$ python3 -q
>>> import numpy as np
>>> np.set_printoptions(suppress=True, linewidth=140)
>>> def tidy(a):
...     return np.round(a, 1) + 0
... 
>>> sv = 20 * 0.9 ** np.arange(4)
>>> rng = np.random.default_rng(7334)
>>> K = rng.normal(size=(27, 4)) * rng.permutation(sv)
>>> tidy(K)
array([[-12.2,  -2.6, -29.2, -18.4],
       [-18.9,  -9.8, -10. ,   2.7],
       [ -7.4,  -8.1, -18.4,  49.8],
       [ 26.2,   1. ,   8.7,   5.9],
       [ 11.4,  10.9,  -9.5, -11.7],
       [-10. ,  26.9,  19.9,  -2.1],
       [-20.1,  -3.1, -12. ,  32.3],
       [ -0.8,  -8.4, -15.4, -12. ],
       [  7.7,   7.6,  15.6,  21.9],
       [-19.3,   0. ,  24.5, -34.1],
       [ -6.7,   9.8,  22.1,  28.7],
       [ 37.5,   1.3,  54.4,  23.9],
       [  3.9,   4.1,  -2.3, -17.4],
       [-11. ,  15.7,  18.4,  12. ],
       [ 11.6,  -8.3, -13.2, -21.7],
       [ -2.4,   6.3, -10.8,  31.1],
       [-12.6,  11.7,  -2.6, -24.2],
       [-12.7, -11.8,  13.4, -22.7],
       [-12.1,  41.8, -25.1,   3.2],
       [-23.9,  -3.9, -40. ,   2. ],
       [ 10. , -10.5, -13. ,  23.7],
       [  4.6,  16.5,  18.9,  -2.4],
       [  5.6,  -3.9,   4.2,  -7.8],
       [-28.5,  12.7, -10.8,  -3.2],
       [ 13.4, -19. ,   0.7, -18. ],
       [-41.7,   1.8,  20.7, -26.5],
       [  1.7,   9. ,   1.9,  -2.2]])
>>> x = np.array([3, -2, -2, 2])
>>> rhs = K @ x
>>> c, lr = np.zeros(4), 1 / np.linalg.norm(K, 2) ** 2
>>> for i in range(3):
...     c -= lr * K.T @ (K @ c - rhs)
...     if i % 1 == 0: print(i, round(np.linalg.norm(K @ c - rhs), 1))
... 
0 142.4
1 66.0
2 31.2
>>> tidy(np.linalg.cond(K))
np.float64(1.9)
>>> x = np.array([-5, 3, -5, 2])
>>> rhs = K @ x
>>> tidy(np.linalg.pinv(K) @ K)
array([[1., 0., 0., 0.],
       [0., 1., 0., 0.],
       [0., 0., 1., 0.],
       [0., 0., 0., 1.]])
>>> tidy(np.linalg.lstsq(K, rhs)[0])
array([-5.,  3., -5.,  2.])
>>> try:
...     np.linalg.solve(K, rhs)
... except np.linalg.LinAlgError as e:
...     print(repr(e))
... 
LinAlgError('Last 2 dimensions of the array must be square')
>>> rhs = rhs + 0.1 * rng.normal(size=27)
>>> tidy(rhs)
array([ 162.4,  120.3,  204.1, -159.4,   -0.6,   27. ,  215.5,   32.2,  -49.6,  -94.3,    9.8, -408. ,  -30.8,   33.6,  -60.4,  147.3,
         62.8,  -84.1,  317.7,  311.6,   31. ,  -72.7,  -76.2,  227.9, -163.9,   57.3,    4.5])
>>> c, *_ = np.linalg.lstsq(K, rhs)
>>> tidy(c)
array([-5.,  3., -5.,  2.])
>>> c.round()
array([-5.,  3., -5.,  2.])
>>> tidy(K.T @ (rhs - K @ c))
array([0., 0., 0., 0.])
>>> cent = K[[25, 20]].astype(float)
>>> for _ in range(4):
...     z = np.linalg.norm(K[:, None] - cent, axis=-1).argmin(axis=1)
...     cent = np.array([K[z == j].mean(axis=0) for j in range(2)])
... 
>>> z
array([1, 1, 1, 1, 1, 0, 1, 1, 1, 0, 1, 1, 1, 1, 1, 1, 0, 0, 1, 1, 1, 1, 1, 0, 1, 0, 1])
>>> np.bincount(z)
array([ 6, 21])
